$ ipython --no-banner

In [1]: import numpy as np

In [2]: np.set_printoptions(precision=2, suppress=True, linewidth=160, sign=" ")

In [3]: tidy = lambda a: np.round(a, 2) + 0

In [4]: data = np.array([[43.0, 24.0, 16.0], [-48.0, -29.0, -16.0], [-48.0, -24.0, -21.0]])

In [5]: other = np.linalg.inv(data)

In [6]: print(np.allclose(other, data.T))
False

In [7]: feats = np.diag(20 * np.array([2, -3])) + np.array([[1, 3], [2, 0]])

In [8]: print(feats)
[[ 41   3]
 [  2 -60]]

In [9]: vec = np.array([0, -2])

In [10]: h = np.maximum(feats @ vec, 0)

In [11]: print(h)
[   0  120]

In [12]: print(np.flatnonzero(h > 1e-9))
[ 1]

In [13]: print(feats.T @ h)
[  240 -7200]

In [14]: F = np.load("out13.npy")

In [15]: print(F)
[[ 6.  5.]
 [ 5.  6.]]

In [16]: # equal to its transpose

In [17]: ev, vecs = np.linalg.eigh(F)

In [18]: vec = np.array([2, 1])

In [19]: print(tidy(np.linalg.eigvalsh(F[1:, 1:])))
[ 6.]

In [20]: print((np.sign(vecs[:, -1].round(6)) == np.sign(vecs[0, -1].round(6))).astype(int))
[ 1  1]

In [21]: print(np.abs(F).sum(axis=1).max(), np.abs(ev).max())
11.0 11.0

In [22]: print(tidy(vecs * np.abs(ev) @ vecs.T))
[[ 6.  5.]
 [ 5.  6.]]

In [23]: print(tidy(vecs * np.sqrt(ev) @ vecs.T))
[[ 2.16  1.16]
 [ 1.16  2.16]]

In [24]: ang = np.radians(120)

In [25]: Rm = np.eye(2)

In [26]: Rm[0, 0] = Rm[1, 1] = np.cos(ang)

In [27]: Rm[0, 1], Rm[1, 0] = -np.sin(ang), np.sin(ang)

In [28]: print(tidy(Rm))
[[-0.5  -0.87]
 [ 0.87 -0.5 ]]

In [29]: other = F @ Rm.T

In [30]: print(tidy(np.linalg.det(Rm)), tidy(np.trace(Rm)))
1.0 -1.0

In [31]: print(np.allclose(np.linalg.norm(F, axis=1), np.linalg.norm(other, axis=1)))
True

In [32]: print(tidy(np.abs(other - F).max(axis=0)))
[ 13.33   4.67]

In [33]: print(np.allclose(F @ F.T, other @ other.T))
True

In [34]: rng = np.random.default_rng(65)

In [35]: z = rng.permutation(2)

In [36]: other = F[:, z] * rng.choice([-1, 1], 2)

In [37]: print(other)
[[-6.  5.]
 [-5.  6.]]

In [38]: left, _, vt = np.linalg.svd(F.T @ other)

In [39]: print(tidy(np.linalg.lstsq(F, other)[0]))
[[-1.  0.]
 [ 0.  1.]]

In [40]: print(z)
[ 0  1]

In [41]: blk = np.stack([F, 3 * F, F[::-1]])

In [42]: print(np.linalg.matrix_rank(blk.reshape(3, -1)))
2

In [43]: print(tidy(np.linalg.det(blk)))
[ 11.  99. -11.]

In [44]: print((blk @ F.T).shape)
(3, 2, 2)

In [45]: print(np.linalg.matrix_rank(blk))
[ 2  2  2]

In [46]: print(blk.shape)
(3, 2, 2)

In [47]: print(tidy(np.linalg.det(F[::-1])))
-11.0

In [48]: print(np.einsum("ij,ji->", F, F))
122.0

In [49]: print(tidy(np.poly(F)))
[  1. -12.  11.]

In [50]: print(tidy(np.linalg.det(2 * F)), tidy(np.linalg.det(F)))
44.0 11.0

In [51]: W0 = np.load("a.npy")

In [52]: print(W0)
[[ 1.   0.   0. ]
 [ 0.4  0.4  0.2]
 [ 0.   0.4  0.6]]

In [53]: z = rng.permutation(3)

In [54]: print(z)
[ 2  1  0]

In [55]: other = W0[z][:, z]

In [56]: print(np.diag(other))
[ 0.6  0.4  1. ]

In [57]: print(tidy(np.sort(np.abs(np.linalg.eigvals(other)))))
[ 0.2  0.8  1. ]

In [58]: f = np.array([1, 0, -2])

In [59]: other = W0 + np.outer(f, np.eye(3)[1])

In [60]: print(np.linalg.matrix_rank(other - W0))
1

In [61]: O = W0.astype(float).copy()

In [62]: for j in range(3):
    ...:     O[:, j] -= O[:, :j] @ (O[:, :j].T @ O[:, j])
    ...:     O[:, j] /= np.linalg.norm(O[:, j])
    ...: 

In [63]: print(tidy(O.T @ O))
[[ 1.  0.  0.]
 [ 0.  1.  0.]
 [ 0.  0.  1.]]

In [64]: print(tidy(O))
[[ 0.93 -0.25  0.27]
 [ 0.37  0.63 -0.68]
 [ 0.    0.73  0.68]]

In [65]: vec = np.array([5, 8, 8])

In [66]: y = W0 @ vec

In [67]: print(tidy(y))
[ 5.   6.8  8. ]

In [68]: print(tidy(np.linalg.solve(W0, W0[:, 1])))
[ 0.  1.  0.]

In [69]: print(tidy(np.linalg.solve(W0.T, W0[1])))
[ 0.  1.  0.]

In [70]: print(tidy(np.linalg.solve(W0, 5 * y)))
[ 25.  40.  40.]

In [71]: A = np.load("test12.npy")

In [72]: print(A)
[[ 1  6  0  0]
 [ 9  6  0  0]
 [ 0  0  5  0]
 [ 0  0  0 -6]]

In [73]: ang = np.radians(72)

In [74]: Rm = np.eye(4)

In [75]: Rm[2, 2] = Rm[1, 1] = np.cos(ang)

In [76]: Rm[2, 1], Rm[1, 2] = -np.sin(ang), np.sin(ang)

In [77]: print(tidy(Rm))
[[ 1.    0.    0.    0.  ]
 [ 0.    0.31  0.95  0.  ]
 [ 0.   -0.95  0.31  0.  ]
 [ 0.    0.    0.    1.  ]]

In [78]: other = A @ Rm.T

In [79]: print(tidy(np.abs(other - A).max(axis=0)))
[ 0.    4.76  5.71  0.  ]

In [80]: ev, vecs = np.linalg.eig(A)

In [81]: print(tidy(A @ vecs[:, 0] - ev[0] * vecs[:, 0]))
[ 0.  0.  0.  0.]

In [82]: print(tidy(np.prod(ev)))
1440.0

In [83]: print(tidy(np.sort(np.linalg.eigvals(A.T))))
[-6.   -4.26  5.   11.26]

In [84]: hat = np.triu(np.array([[5, 1, 3, 5], [2, 1, 5, 3], [4, 5, 2, 3], [1, 2, 2, 5]]), 1) + np.eye(4)

In [85]: other = hat @ A @ np.linalg.inv(hat)

In [86]: print(hat @ A - A @ hat)
[[  9.   5. -18. -53.]
 [  0.  -9. -32. -81.]
 [  0.   0.   0. -33.]
 [  0.   0.   0.   0.]]

In [87]: print(np.trace(other), np.trace(A))
6.0 6

In [88]: print(tidy(np.linalg.det(other)))
1440.0

In [89]: print(other)
[[ 10.   2. -25. -11.]
 [  9.  -3.  13. -93.]
 [  0.   0.   5. -33.]
 [  0.   0.   0.  -6.]]
